In [1]: import numpy as np

In [2]: np.set_printoptions(precision=3, suppress=True, linewidth=100)

In [3]: def tidy(a):
   ...:     return np.round(a, 3) + 0
   ...: 

In [4]: K = np.array([[9, 7, 7], [6, 0, 2], [4, 6, 4]])

In [5]: K[-1] = K[0] + 5 * K[1]

In [6]: K
Out[6]: 
array([[ 9,  7,  7],
       [ 6,  0,  2],
       [39,  7, 17]])

In [7]: # row 2 is much longer than the rest

In [8]: rank = np.linalg.matrix_rank(K)

In [9]: rank
Out[9]: np.int64(2)

In [10]: null = np.linalg.svd(K)[2][rank:].T

In [11]: [int(np.linalg.matrix_rank(K[:i])) for i in range(1, len(K) + 1)]
Out[11]: [1, 2, 2]

In [12]: np.linalg.matrix_rank(K.T @ K), np.linalg.matrix_rank(K @ K.T)
Out[12]: (np.int64(2), np.int64(2))

In [13]: x = np.array([3, 3, 1])

In [14]: (K @ x).argmax()
Out[14]: np.int64(2)

In [15]: K @ np.eye(3)[1]
Out[15]: array([7., 0., 7.])

In [16]: K @ x
Out[16]: array([ 55,  20, 155])

In [17]: np.sign((K @ x).round(6))
Out[17]: array([1, 1, 1])

In [18]: m1 = np.load("w.npy")

In [19]: m1
Out[19]: 
array([[ 6, -7,  5,  2],
       [ 0,  8, -8,  0],
       [ 0,  0,  7, -2],
       [ 0,  0,  0,  7]])

In [20]: # triangular

In [21]: [int(np.linalg.matrix_rank(np.linalg.matrix_power(m1, p))) for p in range(1, 5)]
Out[21]: [4, 4, 4, 4]

In [22]: np.prod(np.diag(m1)), tidy(np.linalg.det(m1))
Out[22]: (np.int64(2352), np.float64(2352.0))

In [23]: np.linalg.matrix_rank(m1 - m1[0, 0] * np.eye(4))
Out[23]: np.int64(3)

In [24]: th = np.radians(72)

In [25]: R = np.eye(4)

In [26]: R[0, 0] = R[2, 2] = np.cos(th)

In [27]: R[0, 2], R[2, 0] = -np.sin(th), np.sin(th)

In [28]: tidy(R)
Out[28]: 
array([[ 0.309,  0.   , -0.951,  0.   ],
       [ 0.   ,  1.   ,  0.   ,  0.   ],
       [ 0.951,  0.   ,  0.309,  0.   ],
       [ 0.   ,  0.   ,  0.   ,  1.   ]])

In [29]: A2 = m1 @ R.T

In [30]: tidy(np.linalg.det(R)), tidy(np.trace(R))
Out[30]: (np.float64(1.0), np.float64(2.618))

In [31]: tidy(A2)
Out[31]: 
array([[-2.901, -7.   ,  7.251,  2.   ],
       [ 7.608,  8.   , -2.472,  0.   ],
       [-6.657,  0.   ,  2.163, -2.   ],
       [ 0.   ,  0.   ,  0.   ,  7.   ]])

In [32]: tidy(np.abs(A2 - m1).max(axis=0))
Out[32]: array([8.901, 0.   , 5.528, 0.   ])
